$ ipython --no-banner

In [1]: import numpy as np

In [2]: np.set_printoptions(precision=2, suppress=True, linewidth=100)

In [3]: Y = np.array([[5, -8, 6],
   ...:     [-1, 5, 3],
   ...:     [-8, -4, 7],
   ...:     [9, -9, 9],
   ...:     [-4, 3, 9],
   ...:     [4, 3, -7],
   ...:     [3, 8, -6]])

In [4]: basis = np.array([[3, 7, 5, 2, 2, 7, 5, 3, 4, 4, 4, 1, 0, 9, 8],
   ...:     [1, 5, 4, 7, 6, 5, 7, 2, 5, 0, 0, 2, 2, 4, 8],
   ...:     [3, 5, 2, 7, 7, 2, 7, 4, 4, 8, 9, 7, 1, 6, 6]])

In [5]: feats = Y @ basis

In [6]: feats
Out[6]: 
array([[ 25,  25,   5,  -4,   4,   7,  11,  23,   4,  68,  74,  31, -10,  49,  12],
       [ 11,  33,  21,  54,  49,  24,  51,  19,  33,  20,  23,  30,  13,  29,  50],
       [ -7, -41, -42,   5,   9, -62, -19,  -4, -24,  24,  31,  33,  -1, -46, -54],
       [ 45,  63,  27,  18,  27,  36,  45,  45,  27, 108, 117,  54,  -9,  99,  54],
       [ 18,  32,  10,  76,  73,   5,  64,  30,  35,  56,  65,  65,  15,  30,  46],
       [ -6,   8,  18, -20, -23,  29,  -8, -10,   3, -40, -47, -39,  -1,   6,  14],
       [ -1,  31,  35,  20,  12,  49,  29,   1,  28, -36, -42, -23,  10,  23,  52]])

In [7]: # looks like rank 3

In [8]: rank = np.linalg.matrix_rank(feats)

In [9]: rank
Out[9]: np.int64(3)

In [10]: N = np.linalg.svd(feats)[2][rank:].T

In [11]: np.linalg.matrix_rank(feats.T @ feats), np.linalg.matrix_rank(feats @ feats.T)
Out[11]: (np.int64(3), np.int64(3))

In [12]: np.argsort(-np.linalg.norm(feats, axis=0).round(6), kind="stable")[:3]
Out[12]: array([10,  9, 13])

In [13]: f = np.array([4, 2])

In [14]: np.polyval(f, feats[6])
Out[14]: array([  -2,  126,  142,   82,   50,  198,  118,    6,  114, -142, -166,  -90,   42,   94,  210])

In [15]: np.convolve(feats[6], f)
Out[15]: 
array([  -4,  122,  202,  150,   88,  220,  214,   62,  114,  -88, -240, -176,   -6,  112,  254,
        104])

In [16]: np.correlate(feats[6], feats[0], "full")
Out[16]: 
array([  -12,   323,  1949,  1614,  1661,  4287,  7943,  5276,  4704,  7490,  4067,  2005,  1963,
         298, -2928,   682,    43,  3669,  5987,  5010,  1552,  2140,   455, -1649, -1459,  -418,
        1085,  1875,  1300])

In [17]: np.allclose(feats[:-1].T @ np.linalg.lstsq(feats[:-1].T, feats[-1])[0], feats[-1])
Out[17]: True

In [18]: np.linalg.lstsq(feats[:-1].T, feats[-1])[2]
Out[18]: np.int32(3)

In [19]: np.abs(np.diag(np.linalg.qr(feats)[1])) > 1e-9
Out[19]: array([ True,  True,  True, False, False, False, False])

In [20]: Uu, sigma, Vt = np.linalg.svd(feats)

In [21]: evecs = Vt[:(sigma > 1e-8).sum()]

In [22]: rng = np.random.default_rng(2)

In [23]: x = feats[6] + -2 * feats[1] + rng.integers(2) * np.eye(15)[10]

In [24]: x
Out[24]: array([-23., -35.,  -7., -88., -86.,   1., -73., -37., -38., -76., -87., -83., -16., -35., -48.])

In [25]: round(np.linalg.norm(x - evecs.T @ evecs @ x), 2)
Out[25]: np.float64(0.77)

In [26]: np.allclose(evecs.T @ evecs @ x, x)
Out[26]: False

In [27]: F = np.load("sample16.npy")

In [28]: F
Out[28]: 
array([[2., 1., 0., 0., 0.],
       [0., 2., 1., 0., 0.],
       [0., 0., 2., 1., 0.],
       [0., 0., 0., 2., 1.],
       [0., 0., 0., 0., 2.]])

In [29]: # triangular, det is the product of the diagonal

In [30]: Y = F[0, 0] * F[1:] - np.outer(F[1:, 0], F[0])

In [31]: Y
Out[31]: 
array([[0., 4., 2., 0., 0.],
       [0., 0., 4., 2., 0.],
       [0., 0., 0., 4., 2.],
       [0., 0., 0., 0., 4.]])

In [32]: np.linalg.matrix_rank(Y), np.linalg.matrix_rank(F)
Out[32]: (np.int64(4), np.int64(5))

In [33]: np.einsum("ii->", F)
Out[33]: np.float64(10.0)

In [34]: np.einsum("ij,ji->", F, F)
Out[34]: np.float64(20.0)

In [35]: np.kron(np.eye(2, dtype=int), F)
Out[35]: 
array([[2., 1., 0., 0., 0., 0., 0., 0., 0., 0.],
       [0., 2., 1., 0., 0., 0., 0., 0., 0., 0.],
       [0., 0., 2., 1., 0., 0., 0., 0., 0., 0.],
       [0., 0., 0., 2., 1., 0., 0., 0., 0., 0.],
       [0., 0., 0., 0., 2., 0., 0., 0., 0., 0.],
       [0., 0., 0., 0., 0., 2., 1., 0., 0., 0.],
       [0., 0., 0., 0., 0., 0., 2., 1., 0., 0.],
       [0., 0., 0., 0., 0., 0., 0., 2., 1., 0.],
       [0., 0., 0., 0., 0., 0., 0., 0., 2., 1.],
       [0., 0., 0., 0., 0., 0., 0., 0., 0., 2.]])

In [36]: round(np.linalg.det(F[::-1]), 2)
Out[36]: np.float64(32.0)

In [37]: np.round(np.linalg.det(F.T), 2)
Out[37]: np.float64(32.0)

In [38]: np.poly(F)
Out[38]: array([  1., -10.,  40., -80.,  80., -32.])

In [39]: round(float(np.linalg.eigvals(F).sum().real), 2)
Out[39]: 10.0

In [40]: Y = np.linalg.inv(F)

In [41]: np.allclose(Y, F.T)
Out[41]: False

In [42]: Y
Out[42]: 
array([[ 0.5 , -0.25,  0.12, -0.06,  0.03],
       [ 0.  ,  0.5 , -0.25,  0.12, -0.06],
       [ 0.  ,  0.  ,  0.5 , -0.25,  0.12],
       [ 0.  ,  0.  ,  0.  ,  0.5 , -0.25],
       [ 0.  ,  0.  ,  0.  ,  0.  ,  0.5 ]])

In [43]: np.linalg.det(F) * Y
Out[43]: 
array([[16., -8.,  4., -2.,  1.],
       [ 0., 16., -8.,  4., -2.],
       [ 0.,  0., 16., -8.,  4.],
       [ 0.,  0.,  0., 16., -8.],
       [ 0.,  0.,  0.,  0., 16.]])

In [44]: np.round(np.linalg.cond(F), 2)
Out[44]: np.float64(2.44)

In [45]: arr = np.load("m.npy")

In [46]: arr
Out[46]: 
array([[  6.  ,   4.89,   8.51,   7.24,   3.51,   7.38,  -1.51,   6.24,   1.87,  -1.89,  -0.76,
         -0.13],
       [  6.  ,  -2.11,   2.91,  10.04,  -2.09,   5.98,   4.09,   9.04,   6.06,   5.11,   2.04,
          4.06],
       [  6.  , -12.  ,  -5.  ,  14.  , -10.  ,   4.  ,  12.  ,  13.  ,  12.  ,  15.  ,   6.  ,
         10.  ],
       [  6.  ,   5.76,   9.2 ,   6.9 ,   4.2 ,   7.55,  -2.2 ,   5.9 ,   1.35,  -2.76,  -1.1 ,
         -0.65],
       [  6.  ,  -5.33,   0.34,  11.33,  -4.66,   5.33,   6.66,  10.33,   8.  ,   8.33,   3.33,
          6.  ],
       [  6.  ,   1.83,   6.07,   8.47,   1.07,   6.77,   0.93,   7.47,   3.7 ,   1.17,   0.47,
          1.7 ],
       [  6.  ,   8.94,  11.75,   5.63,   6.75,   8.19,  -4.75,   4.63,  -0.56,  -5.94,  -2.37,
         -2.56],
       [  6.  ,   6.02,   9.42,   6.79,   4.42,   7.6 ,  -2.42,   5.79,   1.19,  -3.02,  -1.21,
         -0.81],
       [  6.  ,   3.34,   7.27,   7.86,   2.27,   7.07,  -0.27,   6.86,   2.79,  -0.34,  -0.14,
          0.79],
       [  6.  ,  11.18,  13.54,   4.73,   8.54,   8.64,  -6.54,   3.73,  -1.91,  -8.18,  -3.27,
         -3.91],
       [  6.  ,   2.63,   6.7 ,   8.15,   1.7 ,   6.93,   0.3 ,   7.15,   3.22,   0.37,   0.15,
          1.22],
       [  6.  ,  11.96,  14.17,   4.42,   9.17,   8.79,  -7.17,   3.42,  -2.38,  -8.96,  -3.58,
         -4.38],
       [  6.  ,  -6.11,  -0.29,  11.64,  -5.29,   5.18,   7.29,  10.64,   8.47,   9.11,   3.64,
          6.47],
       [  6.  ,   2.7 ,   6.76,   8.12,   1.76,   6.94,   0.24,   7.12,   3.18,   0.3 ,   0.12,
          1.18],
       [  6.  ,  -9.84,  -3.27,  13.14,  -8.27,   4.43,  10.27,  12.14,  10.71,  12.84,   5.14,
          8.71],
       [  6.  ,  -0.06,   4.56,   9.22,  -0.44,   6.39,   2.44,   8.22,   4.83,   3.06,   1.22,
          2.83],
       [  6.  ,   1.41,   5.73,   8.64,   0.73,   6.68,   1.27,   7.64,   3.95,   1.59,   0.64,
          1.95],
       [  6.  ,  -6.32,  -0.45,  11.73,  -5.45,   5.14,   7.45,  10.73,   8.59,   9.32,   3.73,
          6.59],
       [  6.  ,  10.58,  13.06,   4.97,   8.06,   8.52,  -6.06,   3.97,  -1.55,  -7.58,  -3.03,
         -3.55],
       [  6.  ,  -2.22,   2.83,  10.09,  -2.17,   5.96,   4.17,   9.09,   6.13,   5.22,   2.09,
          4.13],
       [  6.  ,   6.26,   9.61,   6.7 ,   4.61,   7.65,  -2.61,   5.7 ,   1.04,  -3.26,  -1.3 ,
         -0.96],
       [  6.  ,   9.6 ,  12.28,   5.36,   7.28,   8.32,  -5.28,   4.36,  -0.96,  -6.6 ,  -2.64,
         -2.96],
       [  6.  ,  -1.72,   3.22,   9.89,  -1.78,   6.06,   3.78,   8.89,   5.83,   4.72,   1.89,
          3.83],
       [  6.  ,   6.02,   9.42,   6.79,   4.42,   7.6 ,  -2.42,   5.79,   1.19,  -3.02,  -1.21,
         -0.81],
       [  6.  ,   4.58,   8.26,   7.37,   3.26,   7.32,  -1.26,   6.37,   2.05,  -1.58,  -0.63,
          0.05],
       [  6.  ,   8.34,  11.27,   5.86,   6.27,   8.07,  -4.27,   4.86,  -0.2 ,  -5.34,  -2.14,
         -2.2 ],
       [  6.  ,  12.86,  14.89,   4.06,   9.89,   8.97,  -7.89,   3.06,  -2.92,  -9.86,  -3.94,
         -4.92],
       [  6.  ,   4.57,   8.26,   7.37,   3.26,   7.31,  -1.26,   6.37,   2.06,  -1.57,  -0.63,
          0.06],
       [  6.  ,  -3.01,   2.2 ,  10.4 ,  -2.8 ,   5.8 ,   4.8 ,   9.4 ,   6.6 ,   6.01,   2.4 ,
          4.6 ],
       [  6.  ,  -0.83,   3.94,   9.53,  -1.06,   6.23,   3.06,   8.53,   5.3 ,   3.83,   1.53,
          3.3 ],
       [  6.  ,   3.74,   7.59,   7.7 ,   2.59,   7.15,  -0.59,   6.7 ,   2.56,  -0.74,  -0.3 ,
          0.56],
       [  6.  ,   6.42,   9.73,   6.63,   4.73,   7.68,  -2.73,   5.63,   0.95,  -3.42,  -1.37,
         -1.05],
       [  6.  ,   5.55,   9.04,   6.98,   4.04,   7.51,  -2.04,   5.98,   1.47,  -2.55,  -1.02,
         -0.53],
       [  6.  ,  -6.38,  -0.51,  11.75,  -5.51,   5.12,   7.51,  10.75,   8.63,   9.38,   3.75,
          6.63],
       [  6.  ,   0.74,   5.19,   8.9 ,   0.19,   6.55,   1.81,   7.9 ,   4.36,   2.26,   0.9 ,
          2.36],
       [  6.  ,   2.94,   6.95,   8.02,   1.95,   6.99,   0.05,   7.02,   3.04,   0.06,   0.02,
          1.04],
       [  6.  ,   1.89,   6.11,   8.44,   1.11,   6.78,   0.89,   7.44,   3.67,   1.11,   0.44,
          1.67],
       [  6.  ,   3.33,   7.27,   7.87,   2.27,   7.07,  -0.27,   6.87,   2.8 ,  -0.33,  -0.13,
          0.8 ],
       [  6.  ,  -4.03,   1.38,  10.81,  -3.62,   5.59,   5.62,   9.81,   7.22,   7.03,   2.81,
          5.22],
       [  6.  ,   3.35,   7.28,   7.86,   2.28,   7.07,  -0.28,   6.86,   2.79,  -0.35,  -0.14,
          0.79],
       [  6.  ,   4.49,   8.19,   7.4 ,   3.19,   7.3 ,  -1.19,   6.4 ,   2.1 ,  -1.49,  -0.6 ,
          0.1 ]])

In [47]: Y = feats / np.linalg.norm(feats, axis=1)
Traceback (most recent call last):
  Cell In[47], line 1
    Y = feats / np.linalg.norm(feats, axis=1)
ValueError: operands could not be broadcast together with shapes (7,15) (7,) 


In [48]: Y = feats / np.linalg.norm(feats, axis=1, keepdims=True)

In [49]: C2 = Y @ Y.T

In [50]: round(float(np.degrees(np.arccos(np.clip(C2[2, 4], -1, 1)))), 2)
Out[50]: 94.15

In [51]: C2
Out[51]: 
array([[ 1.  ,  0.51, -0.01,  0.95,  0.67, -0.62, -0.2 ],
       [ 0.51,  1.  , -0.41,  0.73,  0.93, -0.31,  0.53],
       [-0.01, -0.41,  1.  , -0.24, -0.07, -0.69, -0.92],
       [ 0.95,  0.73, -0.24,  1.  ,  0.8 , -0.5 ,  0.09],
       [ 0.67,  0.93, -0.07,  0.8 ,  1.  , -0.64,  0.18],
       [-0.62, -0.31, -0.69, -0.5 , -0.64,  1.  ,  0.64],
       [-0.2 ,  0.53, -0.92,  0.09,  0.18,  0.64,  1.  ]])

In [52]: (C2 - 2 * np.eye(7)).round(6).argmax(axis=1)
Out[52]: array([3, 4, 0, 0, 1, 6, 5])

In [53]: np.argwhere(np.triu(np.abs(C2) > 0.95, 1))
Out[53]: array([[0, 3]])
